$ ipython --no-banner

In [1]: import numpy as np

In [2]: np.set_printoptions(suppress=True, linewidth=120)

In [3]: def rd(a):
   ...:     return np.round(a, 3) + 0
   ...: 

In [4]: arr = np.diag(10 * np.array([1, 1, 2, -2, -2, 1, -1, 0, 0, 0])) + np.array([[0, 3, 2, 0, 2, 2, 2, 0, 2, 1],
   ...:     [3, 3, 0, 1, 2, 2, 3, 3, 2, 0],
   ...:     [0, 2, 3, 0, 3, 3, 2, 2, 1, 2],
   ...:     [3, 0, 0, 3, 2, 2, 2, 2, 3, 2],
   ...:     [3, 3, 1, 0, 3, 2, 0, 3, 2, 3],
   ...:     [3, 3, 2, 0, 3, 1, 2, 2, 3, 3],
   ...:     [0, 1, 2, 0, 0, 2, 1, 1, 2, 2],
   ...:     [3, 2, 3, 3, 3, 3, 0, 2, 2, 0],
   ...:     [1, 2, 3, 1, 0, 3, 1, 3, 1, 2],
   ...:     [0, 2, 1, 0, 2, 2, 2, 3, 0, 3]])

In [5]: arr
Out[5]: 
array([[ 10,   3,   2,   0,   2,   2,   2,   0,   2,   1],
       [  3,  13,   0,   1,   2,   2,   3,   3,   2,   0],
       [  0,   2,  23,   0,   3,   3,   2,   2,   1,   2],
       [  3,   0,   0, -17,   2,   2,   2,   2,   3,   2],
       [  3,   3,   1,   0, -17,   2,   0,   3,   2,   3],
       [  3,   3,   2,   0,   3,  11,   2,   2,   3,   3],
       [  0,   1,   2,   0,   0,   2,  -9,   1,   2,   2],
       [  3,   2,   3,   3,   3,   3,   0,   2,   2,   0],
       [  1,   2,   3,   1,   0,   3,   1,   3,   1,   2],
       [  0,   2,   1,   0,   2,   2,   2,   3,   0,   3]])

In [6]: ang = np.radians(135)

In [7]: Rm = np.eye(10)

In [8]: Rm[3, 3] = Rm[4, 4] = np.cos(ang)

In [9]: Rm[3, 4], Rm[4, 3] = -np.sin(ang), np.sin(ang)

In [10]: rd(Rm)
Out[10]: 
array([[ 1.   ,  0.   ,  0.   ,  0.   ,  0.   ,  0.   ,  0.   ,  0.   ,  0.   ,  0.   ],
       [ 0.   ,  1.   ,  0.   ,  0.   ,  0.   ,  0.   ,  0.   ,  0.   ,  0.   ,  0.   ],
       [ 0.   ,  0.   ,  1.   ,  0.   ,  0.   ,  0.   ,  0.   ,  0.   ,  0.   ,  0.   ],
       [ 0.   ,  0.   ,  0.   , -0.707, -0.707,  0.   ,  0.   ,  0.   ,  0.   ,  0.   ],
       [ 0.   ,  0.   ,  0.   ,  0.707, -0.707,  0.   ,  0.   ,  0.   ,  0.   ,  0.   ],
       [ 0.   ,  0.   ,  0.   ,  0.   ,  0.   ,  1.   ,  0.   ,  0.   ,  0.   ,  0.   ],
       [ 0.   ,  0.   ,  0.   ,  0.   ,  0.   ,  0.   ,  1.   ,  0.   ,  0.   ,  0.   ],
       [ 0.   ,  0.   ,  0.   ,  0.   ,  0.   ,  0.   ,  0.   ,  1.   ,  0.   ,  0.   ],
       [ 0.   ,  0.   ,  0.   ,  0.   ,  0.   ,  0.   ,  0.   ,  0.   ,  1.   ,  0.   ],
       [ 0.   ,  0.   ,  0.   ,  0.   ,  0.   ,  0.   ,  0.   ,  0.   ,  0.   ,  1.   ]])

In [11]: A2 = arr @ Rm.T

In [12]: rd(A2)
Out[12]: 
array([[ 10.   ,   3.   ,   2.   ,  -1.414,  -1.414,   2.   ,   2.   ,   0.   ,   2.   ,   1.   ],
       [  3.   ,  13.   ,   0.   ,  -2.121,  -0.707,   2.   ,   3.   ,   3.   ,   2.   ,   0.   ],
       [  0.   ,   2.   ,  23.   ,  -2.121,  -2.121,   3.   ,   2.   ,   2.   ,   1.   ,   2.   ],
       [  3.   ,   0.   ,   0.   ,  10.607, -13.435,   2.   ,   2.   ,   2.   ,   3.   ,   2.   ],
       [  3.   ,   3.   ,   1.   ,  12.021,  12.021,   2.   ,   0.   ,   3.   ,   2.   ,   3.   ],
       [  3.   ,   3.   ,   2.   ,  -2.121,  -2.121,  11.   ,   2.   ,   2.   ,   3.   ,   3.   ],
       [  0.   ,   1.   ,   2.   ,   0.   ,   0.   ,   2.   ,  -9.   ,   1.   ,   2.   ,   2.   ],
       [  3.   ,   2.   ,   3.   ,  -4.243,   0.   ,   3.   ,   0.   ,   2.   ,   2.   ,   0.   ],
       [  1.   ,   2.   ,   3.   ,  -0.707,   0.707,   3.   ,   1.   ,   3.   ,   1.   ,   2.   ],
       [  0.   ,   2.   ,   1.   ,  -1.414,  -1.414,   2.   ,   2.   ,   3.   ,   0.   ,   3.   ]])

In [13]: rd(np.abs(A2 - arr).max(axis=0))
Out[13]: array([ 0.   ,  0.   ,  0.   , 27.607, 29.021,  0.   ,  0.   ,  0.   ,  0.   ,  0.   ])

In [14]: np.allclose(np.linalg.norm(arr, axis=1), np.linalg.norm(A2, axis=1))
Out[14]: True

In [15]: rd(np.linalg.det(Rm)), rd(np.trace(Rm))
Out[15]: (np.float64(1.0), np.float64(6.586))

In [16]: rd(np.linalg.svd(arr, compute_uv=False)), rd(np.linalg.svd(A2, compute_uv=False))
Out[16]: 
(array([26.754, 19.235, 18.468, 16.476, 10.562,  8.8  ,  8.23 ,  3.611,  1.988,  0.148]),
 array([26.754, 19.235, 18.468, 16.476, 10.562,  8.8  ,  8.23 ,  3.611,  1.988,  0.148]))

In [17]: rng = np.random.default_rng(934857)

In [18]: lab = rng.permutation(10)

In [19]: A2 = arr[:, lab] * rng.choice([-1, 1], 10)

In [20]: A2
Out[20]: 
array([[  0,  -2,  10,   2,  -1,   2,  -3,  -2,   0,  -2],
       [ -1,   0,   3,   2,   0,   3, -13,  -2,   3,  -2],
       [  0, -23,   0,   1,  -2,   2,  -2,  -3,   2,  -3],
       [ 17,   0,   3,   3,  -2,   2,   0,  -2,   2,  -2],
       [  0,  -1,   3,   2,  -3,   0,  -3,  -2,   3,  17],
       [  0,  -2,   3,   3,  -3,   2,  -3, -11,   2,  -3],
       [  0,  -2,   0,   2,  -2,  -9,  -1,  -2,   1,   0],
       [ -3,  -3,   3,   2,   0,   0,  -2,  -3,   2,  -3],
       [ -1,  -3,   1,   1,  -2,   1,  -2,  -3,   3,   0],
       [  0,  -1,   0,   0,  -3,   2,  -2,  -2,   3,  -2]])

In [21]: U, _, Vh = np.linalg.svd(arr.T @ A2)

In [22]: rd(np.linalg.lstsq(arr, A2)[0])
Out[22]: 
array([[ 0.,  0.,  1.,  0.,  0.,  0.,  0.,  0.,  0.,  0.],
       [ 0.,  0.,  0.,  0.,  0.,  0., -1.,  0.,  0.,  0.],
       [ 0., -1.,  0.,  0.,  0.,  0.,  0.,  0.,  0.,  0.],
       [-1.,  0.,  0.,  0.,  0.,  0.,  0.,  0.,  0.,  0.],
       [ 0.,  0.,  0.,  0.,  0.,  0.,  0.,  0.,  0., -1.],
       [ 0.,  0.,  0.,  0.,  0.,  0.,  0., -1.,  0.,  0.],
       [ 0.,  0.,  0.,  0.,  0.,  1.,  0.,  0.,  0.,  0.],
       [ 0.,  0.,  0.,  0.,  0.,  0.,  0.,  0.,  1.,  0.],
       [ 0.,  0.,  0.,  1.,  0.,  0.,  0.,  0.,  0.,  0.],
       [ 0.,  0.,  0.,  0., -1.,  0.,  0.,  0.,  0.,  0.]])

In [23]: lab
Out[23]: array([3, 2, 0, 8, 9, 6, 1, 5, 7, 4])
